>>> import numpy as np
>>> import numpy.linalg as la
>>> np.set_printoptions(precision=2, suppress=True, linewidth=200, floatmode="fixed")
>>> X = np.array([[3, 1, 1, 3, 1], [9, 3, 7, 7, 5]])
>>> np.argsort(-la.norm(X, axis=0).round(6), kind="stable")[:3]
array([0, 3, 2])
>>> la.cond(X) > 100
np.False_
>>> cov = X.T @ X
>>> np.round(la.eigvalsh(cov)[::-1], 2) + 0
array([231.83,   2.17,   0.00,   0.00,   0.00])
>>> (X @ X.T).shape
(2, 2)
>>> np.diag(cov)
array([90, 10, 50, 58, 26])
>>> E = np.array([[-0.5, -0.6, 0.1, 0.4, -0.5],
...     [0.4, 0.8, 0.7, -0.1, 0.3],
...     [-2.8, -0.6, -1.7, -2.4, -0.6],
...     [-0.9, 0.1, -0.3, -0.1, 1.4],
...     [-0.5, 0.3, -0.2, 0.0, 0.3]])
>>> E[:, 2] *= 5
>>> E
array([[-0.50, -0.60,  0.50,  0.40, -0.50],
       [ 0.40,  0.80,  3.50, -0.10,  0.30],
       [-2.80, -0.60, -8.50, -2.40, -0.60],
       [-0.90,  0.10, -1.50, -0.10,  1.40],
       [-0.50,  0.30, -1.00,  0.00,  0.30]])
>>> out = np.array([[-2, 2], [1, -2], [1, -1], [-1, 1], [-2, 1]])
>>> np.einsum("ik,kj->ij", E, out)
array([[ 1.50, -0.40],
       [ 3.00, -4.10],
       [ 0.10,  1.10],
       [-2.30,  0.80],
       [-0.30, -0.30]])
>>> np.vstack([E, out.T]).shape
(7, 5)
>>> la.matrix_rank(E @ out)
np.int64(2)
>>> E @ out
array([[ 1.50, -0.40],
       [ 3.00, -4.10],
       [ 0.10,  1.10],
       [-2.30,  0.80],
       [-0.30, -0.30]])
>>> out.T @ E.T
array([[ 1.50,  3.00,  0.10, -2.30, -0.30],
       [-0.40, -4.10,  1.10,  0.80, -0.30]])
>>> M = np.loadtxt("mat.csv", delimiter=",")
>>> M
array([[ 0.95,  1.91, -2.53, -2.48,  2.80],
       [-0.01,  3.07, -0.60, -3.89,  0.31],
       [-2.49, -0.63,  0.89,  3.67,  2.02],
       [-1.37, -2.63, -3.96, -0.21, -0.67],
       [ 3.91, -1.17, -1.00,  0.05, -2.72],
       [-3.71, -2.71, -0.48,  1.73,  0.80],
       [ 0.34,  2.85,  2.08, -2.72, -2.25],
       [ 0.34, -3.95,  2.10, -0.44, -2.17],
       [-1.44,  3.39, -1.00,  2.85, -1.51],
       [-2.47,  1.09, -2.98,  2.78, -1.06],
       [-0.93,  1.68, -4.18, -1.58, -1.16],
       [-0.36, -0.94,  2.88, -1.19,  3.78],
       [ 1.59,  3.39,  1.30, -2.92,  0.87],
       [-0.16,  2.30,  3.85,  1.65,  1.45],
       [-4.31,  1.40, -1.62,  0.59,  1.22],
       [-4.18,  0.98,  0.96,  2.10,  1.13],
       [-1.22,  2.56, -3.60, -1.08, -1.69],
       [ 4.28, -2.41, -0.54,  0.72,  0.28],
       [ 0.67,  2.35,  3.02, -0.54, -3.10],
       [ 0.47, -4.35, -1.49,  0.93, -1.67]])
>>> Ac = (M - M.mean(axis=0)) / M.std(axis=0)
>>> Ac.std(axis=0)
array([1.00, 1.00, 1.00, 1.00, 1.00])
>>> beta = la.lstsq(np.delete(Ac, 2, axis=1), Ac[:, 2])[0]
>>> np.abs(beta).argmax()
np.int64(0)
>>> beta
array([0.30, 0.14, 0.18, 0.23])
>>> round(float(1 - np.var(Ac[:, 2] - np.delete(Ac, 2, axis=1) @ beta)), 2)
0.1
